$ python3 -q
>>> import numpy as np
>>> from numpy import linalg as LA
>>> np.set_printoptions(suppress=True, linewidth=200)
>>> data = np.load("out2.npy")
>>> print(data)
[[ 1.  5.  0.]
 [ 5.  1.  5.]
 [ 0.  5. -3.]]
>>> # equal to its transpose
>>> Y = np.array([[7, 5, 4], [3, 9, 9], [8, -1, 6]])
>>> print(np.einsum("ik,kj->ij", data, Y))
[[22. 50. 49.]
 [78. 29. 59.]
 [-9. 48. 27.]]
>>> print(data @ Y)
[[22. 50. 49.]
 [78. 29. 59.]
 [-9. 48. 27.]]
>>> print(np.einsum("ik,kj->ji", data, Y))
[[22. 78. -9.]
 [50. 29. 48.]
 [49. 59. 27.]]
>>> print(np.einsum("ij->j", data))
[ 6. 11.  2.]
>>> print(Y.T @ data.T)
[[22. 78. -9.]
 [50. 29. 48.]
 [49. 59. 27.]]
>>> w, V = LA.eigh(data)
>>> print(np.unique(w.round(6) + 0, return_counts=True)[1])
[1 1 1]
>>> print((w > 1e-8).sum(), (w < -1e-8).sum())
1 2
>>> print(np.round(LA.eigvalsh(data + -3 * np.eye(3)), 1))
[-10.5  -3.9   4.4]
>>> print(np.round(V.T @ V, 1) + 0)
[[1. 0. 0.]
 [0. 1. 0.]
 [0. 0. 1.]]
>>> print(np.round(np.abs(V[:, -1]), 1))
[0.6 0.7 0.4]
>>> print(np.round(LA.svd(data, compute_uv=False), 1))
[7.5 7.4 0.9]
>>> q, V = LA.qr(data[:, :1])[0], LA.qr(data[:, 1:])[0]
>>> s = LA.svd(q.T @ V, compute_uv=False)
>>> print(s.round(1))
[1.]
>>> print(round(LA.norm(q @ q.T - V @ V.T, 2), 1))
1.0
>>> E = np.load("dump.npy")
>>> print(E)
[[-2  1  3]
 [ 0 15 -3]
 [ 2  3 10]]
>>> x0 = np.array([2, 3, 2])
>>> print(E * x0)
[[-4  3  6]
 [ 0 45 -6]
 [ 4  9 20]]
>>> print(E @ x0)
[ 5 39 33]
>>> print(E @ np.eye(3)[0])
[-2.  0.  2.]
>>> print(E @ np.ones(3))
[ 2. 12. 15.]
>>> print(E @ (2 * x0))
[10 78 66]
>>> print((E * x0).sum(axis=1))
[ 5 39 33]
>>> print(np.einsum("ij,j->i", E, x0))
[ 5 39 33]
>>> J = np.load("sample16.npy")
>>> print(J)
[[ 0  1 -3]
 [-1  0  3]
 [ 3 -3  0]]
>>> print(np.abs(np.diag(LA.qr(J)[1])) > 1e-9)
[ True  True False]
>>> print(LA.lstsq(J[:-1].T, J[-1])[2])
2
>>> print(np.allclose(J[:-1].T @ LA.lstsq(J[:-1].T, J[-1])[0], J[-1]))
True
>>> rk = LA.matrix_rank(J)
>>> print(rk)
2
>>> ns = LA.svd(J)[2][rk:].T
>>> print([int(LA.matrix_rank(J[:i])) for i in range(1, len(J) + 1)])
[1, 2, 2]
>>> print([int(LA.matrix_rank(J[:, :j + 1])) for j in range(3)])
[1, 2, 2]
>>> print(np.round(J @ ns, 1) + 0)
[[0.]
 [0.]
 [0.]]
>>> print(LA.matrix_rank(J.T @ J), LA.matrix_rank(J @ J.T))
2 2
>>> print(np.allclose(J @ ns, 0))
True
>>> rng = np.random.default_rng(76)
>>> Y = J + rng.integers(-2, 3, (3, 2)) @ rng.integers(-2, 3, (2, 3))
>>> print(Y)
[[-4 -3 -5]
 [-5 -4  1]
 [ 1 -5 -1]]
>>> print(Y - J)
[[-4 -4 -2]
 [-4 -4 -2]
 [-2 -2 -1]]
>>> print(np.round(LA.svd(Y - J, compute_uv=False), 1) + 0)
[9. 0. 0.]
>>> arr = np.array([[0.6, 0.5, -0.8, -8.0],
...     [0.1, -3.2, -2.7, -9.1],
...     [0.1, -1.4, -1.5, -3.6],
...     [0.9, -0.1, -1.3, -8.1],
...     [0.4, -1.8, -1.7, -9.3],
...     [0.5, 0.1, -0.6, -8.3],
...     [-0.8, -5.1, -3.3, -5.4],
...     [0.7, 1.3, 0.1, -7.1],
...     [-0.9, -6.0, -4.2, -10.3],
...     [0.3, 1.3, 0.7, -4.4],
...     [0.3, -2.4, -1.6, -6.6],
...     [0.1, -3.0, -2.7, -10.3]])
>>> q, R = LA.qr(arr)
>>> print(q.round(1) + 0)
[[-0.3 -0.1 -0.5  0. ]
 [-0.1 -0.4  0.  -0.1]
 [-0.1 -0.2 -0.2 -0.3]
 [-0.5 -0.3 -0.2 -0.4]
 [-0.2 -0.3  0.2  0.1]
 [-0.3 -0.1 -0.1  0.3]
 [ 0.4 -0.4  0.   0. ]
 [-0.4  0.  -0.1  0.3]
 [ 0.5 -0.4 -0.3  0.3]
 [-0.2  0.1  0.   0.6]
 [-0.2 -0.4  0.7  0. ]
 [-0.1 -0.4 -0.1  0. ]]
>>> print(R.round(1))
[[-1.9 -4.6 -1.5  8.8]
 [ 0.   8.7  7.1 24.1]
 [ 0.   0.   1.   5.1]
 [ 0.   0.   0.  -7.3]]
>>> print(np.allclose(R.T @ R, arr.T @ arr))
True
